% python3 -q
>>> import numpy as np
>>> np.set_printoptions(suppress=True, linewidth=120)
>>> feats = np.minimum.outer(np.arange(1, 4), np.arange(1, 4)) * 2
>>> feats
array([[2, 2, 2],
       [2, 4, 4],
       [2, 4, 6]])
>>> feats @ feats
array([[12, 20, 24],
       [20, 36, 44],
       [24, 44, 56]])
>>> np.allclose(feats @ feats.T, feats.T @ feats)
True
>>> np.linalg.determinant(feats)
Traceback (most recent call last):
  File "<python-input-6>", line 1, in <module>
    np.linalg.determinant(feats)
    ^^^^^^^^^^^^^^^^^^^^^
AttributeError: module 'numpy.linalg' has no attribute 'determinant'
>>> assert feats == feats.T
Traceback (most recent call last):
  File "<python-input-7>", line 1, in <module>
    assert feats == feats.T
           ^^^^^^^^^^^^^^^^
ValueError: The truth value of an array with more than one element is ambiguous. Use a.any() or a.all()
>>> np.trace(feats)
np.int64(12)
>>> np.allclose(feats, feats.T)
True
>>> evals, vecs = np.linalg.eig(feats)
>>> np.round(np.sort(np.linalg.eigvals(np.linalg.inv(feats))), 2)
array([0.1 , 0.78, 1.62])
>>> evals.round(2)
array([10.1 ,  1.29,  0.62])
>>> q = feats.astype(float).copy()
>>> for j in range(3):
...     q[:, j] -= q[:, :j] @ (q[:, :j].T @ q[:, j])
...     q[:, j] /= np.linalg.norm(q[:, j])
... 
>>> np.round(q.T @ feats, 2) + 0
array([[3.46, 5.77, 6.93],
       [0.  , 1.63, 2.45],
       [0.  , 0.  , 1.41]])
>>> r0 = np.array([-2, 3, 3, 0]) + 0.5
>>> J = np.outer(r0, r0) / (r0 @ r0)
>>> J.round(2)
array([[ 0.08, -0.19, -0.19, -0.03],
       [-0.19,  0.45,  0.45,  0.06],
       [-0.19,  0.45,  0.45,  0.06],
       [-0.03,  0.06,  0.06,  0.01]])
>>> Y = np.array([[-2, 1], [1, 1]])
>>> W2 = np.kron(Y, J)
>>> W2.shape
(8, 8)
>>> rng = np.random.default_rng(56)
>>> Y = feats + rng.integers(-2, 3, (3, 1)) @ rng.integers(-2, 3, (1, 3))
>>> Y
array([[4, 0, 0],
       [0, 6, 6],
       [4, 2, 4]])
>>> np.linalg.matrix_rank(Y - feats, tol=1e-8)
np.int64(1)
>>> np.abs(Y - feats).sum(axis=1)
array([6, 6, 6])
>>> x = np.array([-3, 2, -1, 3])
>>> np.trace(J)
np.float64(1.0)
>>> np.round(np.eye(4) - J, 2)
array([[ 0.92,  0.19,  0.19,  0.03],
       [ 0.19,  0.55, -0.45, -0.06],
       [ 0.19, -0.45,  0.55, -0.06],
       [ 0.03, -0.06, -0.06,  0.99]])
>>> (x - J @ x) @ (J @ x)
np.float64(0.0)
>>> np.round(J @ x, 2)
array([-0.53,  1.23,  1.23,  0.18])
>>> rk = np.linalg.matrix_rank(J)
>>> rk
np.int64(1)
>>> N = np.linalg.svd(J)[2][rk:].T
>>> np.linalg.matrix_rank(J.T @ J), np.linalg.matrix_rank(J @ J.T)
(np.int64(1), np.int64(1))
>>> [int(np.linalg.matrix_rank(J[:i])) for i in range(1, len(J) + 1)]
[1, 1, 1, 1]
>>> evals, vecs = np.linalg.eigh(J)
>>> x = np.array([1, 0, 3, 3])
>>> (np.sign(vecs[:, -1].round(6)) == np.sign(vecs[0, -1].round(6))).astype(int)
array([1, 0, 0, 0])
>>> np.round(vecs * np.maximum(evals, 0) @ vecs.T, 2)
array([[ 0.08, -0.19, -0.19, -0.03],
       [-0.19,  0.45,  0.45,  0.06],
       [-0.19,  0.45,  0.45,  0.06],
       [-0.03,  0.06,  0.06,  0.01]])
>>> np.round(np.abs(J).sum(axis=1).max(), 2), np.round(np.abs(evals).max(), 2)
(np.float64(1.17), np.float64(1.0))
>>> A = np.load("mat.npy")
>>> A
array([[1., 0.],
       [0., 0.]])
>>> np.flatnonzero(np.linalg.matrix_power((A != 0) + (A.T != 0) + np.eye(2), 2)[0])
array([0])
>>> np.round(np.sort(np.linalg.eigvals(A).real), 2)
array([0., 1.])
>>> (np.linalg.matrix_power((A != 0) + (A.T != 0) + np.eye(2), 2) > 0).astype(int)
array([[1, 0],
       [0, 1]])
>>> (A != 0).astype(int)
array([[1, 0],
       [0, 0]])
>>> np.round(np.linalg.det(A), 2)
np.float64(0.0)
>>> data = np.load("a.npy")
>>> data
array([[ 1.3 ,  1.4 , -1.25],
       [-0.87,  1.06, -0.19],
       [-1.01, -0.51, -0.09],
       [ 0.7 ,  1.68, -0.3 ]])
>>> Y = np.c_[data[:, :1] @ np.array([[-3]]), np.array([-2, 3, 2, -1])]
>>> Y.round(2)
array([[-3.9 , -2.  ],
       [ 2.61,  3.  ],
       [ 3.03,  2.  ],
       [-2.1 , -1.  ]])
>>> np.linalg.matrix_rank(np.c_[data, Y])
np.int64(4)
>>> np.round(np.linalg.norm(np.linalg.qr(data)[0].T @ Y, axis=0) ** 2 / ((Y ** 2).sum(axis=0) + 1e-12), 2)
array([1.  , 0.99])
>>> W2 = np.array([[-8, -8, -9], [-9, 1, -3], [6, -4, -4]])
>>> mat = (rng.random((20, 3)) < 0.25) @ W2
>>> mat
array([[ 6, -4, -4],
       [ 0,  0,  0],
       [-9,  1, -3],
       [-9,  1, -3],
       [ 6, -4, -4],
       [ 0,  0,  0],
       [ 6, -4, -4],
       [ 0,  0,  0],
       [ 0,  0,  0],
       [ 0,  0,  0],
       [-9,  1, -3],
       [ 0,  0,  0],
       [ 0,  0,  0],
       [-8, -8, -9],
       [ 0,  0,  0],
       [ 0,  0,  0],
       [ 6, -4, -4],
       [ 0,  0,  0],
       [ 0,  0,  0],
       [ 0,  0,  0]])
>>> Y = mat + rng.integers(-2, 3, (20, 2)) @ rng.integers(-2, 3, (2, 3))
>>> Y
array([[  6,  -4,  -4],
       [  0,   2,   6],
       [-11,   4,   1],
       [ -7,   1,   2],
       [  8,  -5,  -2],
       [ -6,   5,   0],
       [  6,  -3,  -1],
       [  0,   0,   0],
       [  6,  -5,   0],
       [  4,  -3,   1],
       [ -7,  -1,  -4],
       [ -6,   5,   0],
       [ -2,   1,  -2],
       [-16,  -2, -11],
       [  6,  -4,   3],
       [  0,  -1,  -3],
       [  8,  -7,  -8],
       [  0,   2,   6],
       [ -6,   4,  -3],
       [  4,  -2,   4]])
>>> np.round(np.linalg.svd(Y - mat, compute_uv=False), 2) + 0
array([22.08, 14.05,  0.  ])
>>> np.abs(Y - mat).sum(axis=1)
array([ 0,  8,  9,  7,  5, 11,  4,  0, 11,  8,  5, 11,  5, 16, 13,  4,  9,  8, 13, 10])
>>> Y - mat
array([[ 0,  0,  0],
       [ 0,  2,  6],
       [-2,  3,  4],
       [ 2,  0,  5],
       [ 2, -1,  2],
       [-6,  5,  0],
       [ 0,  1,  3],
       [ 0,  0,  0],
       [ 6, -5,  0],
       [ 4, -3,  1],
       [ 2, -2, -1],
       [-6,  5,  0],
       [-2,  1, -2],
       [-8,  6, -2],
       [ 6, -4,  3],
       [ 0, -1, -3],
       [ 2, -3, -4],
       [ 0,  2,  6],
       [-6,  4, -3],
       [ 4, -2,  4]])
